$ ipython --no-banner

In [1]: import numpy as np

In [2]: from numpy import linalg as LA

In [3]: np.set_printoptions(suppress=True, linewidth=120)

In [4]: C = np.array([[-3, 6, 4], [3, 5, 7], [4, -9, 0]])

In [5]: rng = np.random.default_rng(2851)

In [6]: F = (rng.random((25, 3)) < 0.25) @ C

In [7]: F
Out[7]: 
array([[ 4, -9,  0],
       [ 0,  0,  0],
       [ 0,  0,  0],
       [ 1, -3,  4],
       [ 0,  0,  0],
       [ 0,  0,  0],
       [ 7, -4,  7],
       [ 0,  0,  0],
       [ 0,  0,  0],
       [-3,  6,  4],
       [ 0,  0,  0],
       [ 1, -3,  4],
       [-3,  6,  4],
       [-3,  6,  4],
       [ 0,  0,  0],
       [ 0, 11, 11],
       [ 0,  0,  0],
       [-3,  6,  4],
       [ 0,  0,  0],
       [ 0,  0,  0],
       [ 0, 11, 11],
       [-3,  6,  4],
       [ 0,  0,  0],
       [ 0,  0,  0],
       [ 7, -4,  7]])

In [8]: z = F[:, 1] > np.median(F[:, 1])

In [9]: u = F[z].mean(axis=0) - F[~z].mean(axis=0)

In [10]: u.round(2)
Out[10]: array([-3.25,  8.71,  4.78])

In [11]: ((F - F.mean(axis=0)) @ u > 0).astype(int)
Out[11]: array([0, 0, 0, 0, 0, 0, 0, 0, 0, 1, 0, 0, 1, 1, 0, 1, 0, 1, 0, 0, 1, 1, 0, 0, 0])

In [12]: (((F - F.mean(axis=0)) @ u > 0) == z).mean()
Out[12]: np.float64(1.0)

In [13]: C = F[[3, 22]].astype(float)

In [14]: for _ in range(4):
    ...:     z = LA.norm(F[:, None] - C, axis=-1).argmin(axis=1)
    ...:     C = np.array([F[z == j].mean(axis=0) for j in range(2)])
    ...: 

In [15]: z
Out[15]: array([0, 1, 1, 0, 1, 1, 0, 1, 1, 1, 1, 0, 1, 1, 1, 1, 1, 1, 1, 1, 1, 1, 1, 1, 0])

In [16]: print(C)
[[ 4.   -4.6   4.4 ]
 [-0.75  2.6   2.1 ]]

In [17]: np.round(C[1] - C[0], 2)
Out[17]: array([-4.75,  7.2 , -2.3 ])

In [18]: dist = LA.norm(F[:, None] - F[None], axis=-1)

In [19]: np.flatnonzero(dist[12] < dist.mean() / 2)
Out[19]: array([ 9, 12, 13, 17, 21])

In [20]: LA.matrix_rank(dist ** 2)
Out[20]: np.int64(5)

In [21]: vec = np.array([-2, 2, -3])

In [22]: rhs = F @ vec

In [23]: rhs
Out[23]: 
array([-26,   0,   0, -20,   0,   0, -43,   0,   0,   6,   0, -20,   6,   6,   0, -11,   0,   6,   0,   0, -11,   6,
         0,   0, -43])

In [24]: np.round(LA.solve(F.T @ F, F.T @ rhs), 2)
Out[24]: array([-2.,  2., -3.])

In [25]: np.round(LA.lstsq(F, rhs)[0], 2)
Out[25]: array([-2.,  2., -3.])

In [26]: rhs = rhs + 0.02 * rng.normal(size=25)

In [27]: rhs.round(2) + 0
Out[27]: 
array([-25.97,  -0.01,  -0.01, -20.  ,  -0.03,   0.04, -43.  ,   0.03,   0.03,   6.01,   0.01, -20.  ,   6.  ,   6.  ,
        -0.01, -11.02,  -0.01,   5.99,   0.01,   0.  , -10.99,   6.  ,   0.01,   0.01, -42.98])

In [28]: b, *_ = LA.lstsq(F, rhs)

In [29]: b.round()
Out[29]: array([-2.,  2., -3.])

In [30]: round(LA.norm(rhs - F @ b), 2)
Out[30]: np.float64(0.08)

In [31]: P = F @ LA.solve(F.T @ F, F.T)

In [32]: LA.matrix_rank(np.eye(25) - P)
Out[32]: np.int64(22)

In [33]: np.round(P @ F[:, 2], 2) + 0
Out[33]: 
array([ 0.,  0.,  0.,  4.,  0.,  0.,  7.,  0.,  0.,  4.,  0.,  4.,  4.,  4.,  0., 11.,  0.,  4.,  0.,  0., 11.,  4.,
        0.,  0.,  7.])

In [34]: np.round(np.diag(P), 2)
Out[34]: 
array([0.26, 0.  , 0.  , 0.32, 0.  , 0.  , 0.36, 0.  , 0.  , 0.13, 0.  , 0.32, 0.13, 0.13, 0.  , 0.36, 0.  , 0.13,
       0.  , 0.  , 0.36, 0.13, 0.  , 0.  , 0.36])

In [35]: mat = np.load("case0.npy")

In [36]: mat
Out[36]: 
array([[ 0,  0, -2,  1],
       [ 4,  8,  2,  7],
       [ 1,  2,  0,  2]])

In [37]: blk = np.stack([mat, 5 * mat, mat[::-1]])

In [38]: LA.matrix_rank(blk)
Out[38]: array([2, 2, 2])

In [39]: (blk @ mat.T).shape
Out[39]: (3, 3, 3)

In [40]: LA.matrix_rank(blk.reshape(3, -1))
Out[40]: np.int64(2)

In [41]: rank = LA.matrix_rank(mat)

In [42]: rank
Out[42]: np.int64(2)

In [43]: N = LA.svd(mat)[2][rank:].T

In [44]: [int(LA.matrix_rank(mat[:, :j + 1])) for j in range(4)]
Out[44]: [1, 1, 2, 2]

In [45]: LA.matrix_rank(mat.T @ mat), LA.matrix_rank(mat @ mat.T)
Out[45]: (np.int64(2), np.int64(2))

In [46]: np.round(N @ N.T, 2)
Out[46]: 
array([[ 0.88, -0.24, -0.1 , -0.2 ],
       [-0.24,  0.51, -0.2 , -0.39],
       [-0.1 , -0.2 ,  0.12,  0.24],
       [-0.2 , -0.39,  0.24,  0.49]])

In [47]: np.round(mat @ N, 2) + 0
Out[47]: 
array([[0., 0.],
       [0., 0.],
       [0., 0.]])

In [48]: M = np.load("sample7.npy")

In [49]: print(M)
[[3. 1. 1.]
 [1. 3. 1.]
 [1. 1. 3.]]

In [50]: # symmetric, so the eigenvalues are real

In [51]: def softmax(z):
    ...:     e = np.exp(z - z.max(axis=-1, keepdims=True))
    ...:     return e / e.sum(axis=-1, keepdims=True)
    ...: 

In [52]: print(np.round(softmax(M[0] + 3), 2))
[0.79 0.11 0.11]

In [53]: np.round(softmax(10 * M[0]), 2) + 0
Out[53]: array([1., 0., 0.])

In [54]: np.round(softmax(M).sum(axis=1), 2)
Out[54]: array([1., 1., 1.])

In [55]: S = M @ M.T / np.sqrt(3)

In [56]: softmax(S).round(6).argmax(axis=1)
Out[56]: array([0, 1, 2])

In [57]: np.round(softmax(S), 2)
Out[57]: 
array([[0.83, 0.08, 0.08],
       [0.08, 0.83, 0.08],
       [0.08, 0.08, 0.83]])

In [58]: vals, vecs = LA.eigh(M)

In [59]: np.round(LA.eigvalsh(M @ M), 2)
Out[59]: array([ 4.,  4., 25.])

In [60]: print(round(vals.sum(), 2), np.trace(M))
9.0 9.0

In [61]: (vals > 1e-8).sum(), (vals < -1e-8).sum()
Out[61]: (np.int64(3), np.int64(0))

In [62]: np.round(LA.svd(M, compute_uv=False), 2)
Out[62]: array([5., 2., 2.])

In [63]: np.round(vecs.T @ vecs, 2) + 0
Out[63]: 
array([[1., 0., 0.],
       [0., 1., 0.],
       [0., 0., 1.]])

In [64]: np.unique(vals.round(6) + 0, return_counts=True)[1]
Out[64]: array([2, 1])

In [65]: print(np.round(vecs.T @ M @ vecs, 2) + 0)
[[2. 0. 0.]
 [0. 2. 0.]
 [0. 0. 5.]]

In [66]: print(np.round(np.abs(vecs[:, -1]), 2))
[0.58 0.58 0.58]

In [67]: X = np.load("x.npy")

In [68]: X.round(2)
Out[68]: 
array([[-0.73,  0.15,  0.67],
       [-0.53, -0.74, -0.41],
       [ 0.44, -0.66,  0.62]])

In [69]: # orthonormal columns

In [70]: np.allclose(X, X.T)
Out[70]: False

In [71]: print(np.round(LA.matrix_power(X, 2), 2))
[[ 0.74 -0.66 -0.13]
 [ 0.6   0.74 -0.31]
 [ 0.3   0.15  0.94]]

In [72]: print(np.round((X - X.T) / 2, 2))
[[ 0.    0.34  0.12]
 [-0.34  0.    0.12]
 [-0.12 -0.12  0.  ]]

In [73]: np.round(np.abs(LA.eigvals(X)).max(), 2)
Out[73]: np.float64(1.0)

In [74]: np.round((X + X.T) / 2, 2)
Out[74]: 
array([[-0.73, -0.19,  0.55],
       [-0.19, -0.74, -0.53],
       [ 0.55, -0.53,  0.62]])

In [75]: print(np.round(LA.det(X), 2))
1.0

In [76]: print(np.allclose(X @ X.T, X.T @ X))
True
